$ python -q
>>> import numpy as np
>>> np.set_printoptions(precision=2, suppress=True, linewidth=140)
>>> rnd = lambda a: np.round(a, 2) + 0
>>> basis = np.array([[4, 3, 0, 6, 8, 3, 2, 1, 3, 4], [7, 8, 0, 2, 5, 2, 6, 4, 9, 8]])
>>> F = np.repeat(basis, 20 // 2, axis=0)
>>> rng = np.random.default_rng(896676)
>>> F = F + 0.1 * rng.normal(size=F.shape)
>>> print(rnd(F))
[[ 3.89  3.08  0.17  5.95  8.13  2.84  1.98  1.03  2.99  4.12]
 [ 3.94  3.2   0.13  6.21  8.    3.19  1.94  0.78  3.12  4.04]
 [ 4.09  2.97 -0.09  6.12  8.11  3.05  1.94  1.3   2.9   3.96]
 [ 4.04  3.05  0.05  5.93  7.96  3.04  2.01  1.04  2.92  4.07]
 [ 4.22  3.09  0.05  6.01  8.    2.93  1.99  1.04  3.22  3.97]
 [ 4.01  3.09  0.    6.02  7.95  3.11  1.98  1.03  3.11  3.91]
 [ 4.05  2.86 -0.1   5.96  8.    3.05  1.67  0.89  3.05  3.92]
 [ 3.95  2.99  0.    6.04  8.31  2.94  1.98  1.15  2.94  4.04]
 [ 3.99  3.07 -0.1   5.99  8.02  2.93  1.88  1.06  2.91  3.96]
 [ 3.99  2.92  0.02  6.02  8.    2.98  1.96  1.07  2.96  4.  ]
 [ 7.    7.94  0.15  2.21  5.02  2.1   5.99  4.02  8.83  8.  ]
 [ 6.99  8.07 -0.03  2.09  4.96  1.95  5.91  4.11  9.16  7.95]
 [ 7.06  7.96  0.04  2.1   4.85  2.1   5.97  3.89  9.1   8.01]
 [ 7.11  7.89 -0.05  2.01  5.02  1.77  5.93  4.02  9.03  8.09]
 [ 7.06  8.06 -0.07  2.    5.08  2.01  5.99  3.85  9.06  7.88]
 [ 6.91  8.02 -0.15  1.88  5.01  1.93  5.98  4.04  9.06  8.04]
 [ 6.95  7.97 -0.03  2.13  5.09  1.91  5.96  3.93  9.09  8.06]
 [ 7.15  8.04  0.01  2.13  5.07  1.98  5.99  3.87  8.92  8.16]
 [ 7.02  8.11 -0.06  2.15  5.04  2.18  5.86  3.9   9.14  7.89]
 [ 7.06  7.92 -0.09  2.14  5.22  2.03  5.92  3.96  8.84  8.09]]
>>> Xs = (F - F.mean(axis=0)) / F.std(axis=0)
>>> print(rnd(Xs.std(axis=0)))
[1. 1. 1. 1. 1. 1. 1. 1. 1. 1.]
>>> print(np.argwhere(np.abs(Xs) > 2))
[[0 2]]
>>> beta = np.linalg.lstsq(np.delete(Xs, 9, axis=1), Xs[:, 9])[0]
>>> print(rnd(1 - np.var(Xs[:, 9] - np.delete(Xs, 9, axis=1) @ beta)))
1.0
>>> f = np.array([5, 1])
>>> print(rnd(np.cross(F[19, :3], F[1, :3])))
[ 1.31 -1.26 -8.67]
>>> print(rnd(np.polyval(f, F[19])))
[36.29 40.62  0.55 11.72 27.12 11.16 30.62 20.79 45.19 41.43]
>>> cov = np.cov(F, rowvar=False)
>>> print(rnd(np.polyfit(F[:, 3], F[:, 1], 1)))
[-1.26 10.62]
>>> feats = np.loadtxt("test1.csv", delimiter=",")
>>> print(feats)
[[ 3. -2. -1.  0.]
 [ 0.  1. -1.  0.]
 [ 0.  0.  0.  0.]
 [ 0. -1. -3.  2.]]
>>> # rank 3
>>> hat = np.triu(np.array([[3, 2, 3, 3], [0, 3, 0, 0], [0, 1, 0, 0], [3, 1, 0, 3]]), 1) + np.eye(4)
>>> M2 = hat @ feats @ np.linalg.inv(hat)
>>> print(rnd(np.linalg.det(M2)))
0.0
>>> print(np.trace(M2), np.trace(feats))
6.0 6.0
>>> print(hat @ feats - feats @ hat)
[[  0.  -7. -20.  -3.]
 [  0.   0.   0.   0.]
 [  0.   0.   0.   0.]
 [  0.   0.   0.   0.]]
>>> print(M2)
[[  3.  -9. -21.  -3.]
 [  0.   1.  -1.   0.]
 [  0.   0.   0.   0.]
 [  0.  -1.  -3.   2.]]
>>> print(np.poly(M2))
[ 1. -6. 11. -6.  0.]
